% ipython --no-banner

In [1]: import numpy as np

In [2]: np.set_printoptions(precision=2, suppress=True, linewidth=140)

In [3]: K = np.loadtxt("block10.csv", delimiter=",")

In [4]: print(K)
[[  6.14 -16.17 -10.04]
 [-16.02  10.75  -5.27]
 [-15.73   4.07 -11.66]
 [-10.33  -5.79 -16.12]
 [-14.03  14.25   0.21]
 [  8.25   8.08  16.33]
 [-11.35  15.84   4.49]
 [ 12.19   3.31  15.5 ]
 [ -9.38  16.27   6.89]
 [  4.91  11.03  15.94]
 [ -6.22  -9.97 -16.19]]

In [5]: Z = K[[5, 8]].astype(float)

In [6]: for _ in range(7):
   ...:     labels = np.linalg.norm(K[:, None] - Z, axis=-1).argmin(axis=1)
   ...:     Z = np.array([K[labels == j].mean(axis=0) for j in range(2)])
   ...: 

In [7]: print(labels)
[0 1 1 1 1 0 1 0 1 0 1]

In [8]: print(np.bincount(labels))
[4 7]

In [9]: print(np.abs(Z[1] - Z[0]).argmax())
0

In [10]: print(Z)
[[  7.87   1.56   9.43]
 [-11.87   6.49  -5.38]]

In [11]: print(Z[1] - Z[0])
[-19.74   4.93 -14.81]

In [12]: G = np.cov(K, rowvar=False)

In [13]: print(G)
[[110.   -34.26  75.74]
 [-34.26 120.03  85.78]
 [ 75.74  85.78 161.51]]

In [14]: print(G.shape)
(3, 3)

In [15]: print(np.corrcoef(K.T))
[[ 1.   -0.3   0.57]
 [-0.3   1.    0.62]
 [ 0.57  0.62  1.  ]]

In [16]: print(np.polyfit(K[:, 2], K[:, 1], 1))
[0.53 4.69]

In [17]: print(np.median(K, axis=0))
[-9.38  8.08  0.21]

In [18]: print(np.argsort(-K.std(axis=0).round(6), kind="stable"))
[2 1 0]

In [19]: print(np.argwhere(np.triu(np.abs(np.corrcoef(K.T)) > 0.8, 1)))
[]

In [20]: print(np.round(np.corrcoef(K[:, 2], K[:, 1])[0, 1], 2))
0.62

In [21]: vals, vecs = np.linalg.eigh(G)

In [22]: print((vals > 1e-8).sum(), (vals < -1e-8).sum())
2 0

In [23]: print(np.unique(vals.round(6) + 0, return_counts=True)[1])
[1 1 1]

In [24]: print(np.linalg.eigvalsh(G + 5 * np.eye(3)))
[  5.   153.47 248.07]

In [25]: print(np.abs(vecs[:, -1]))
[0.34 0.47 0.81]

In [26]: print(np.round(vecs.T @ vecs, 2) + 0)
[[1. 0. 0.]
 [0. 1. 0.]
 [0. 0. 1.]]

In [27]: data = np.load("sample19.npy")

In [28]: print(data)
[[-1. -1.  2. -1.]
 [ 4.  1.  0.  2.]
 [ 2.  1. -1.  1.]
 [-2.  1. -4.  0.]]

In [29]: print(np.linalg.cond(data) > 100)
True

In [30]: print(np.argsort(-np.linalg.norm(data, axis=0).round(6), kind="stable")[:3])
[0 2 3]
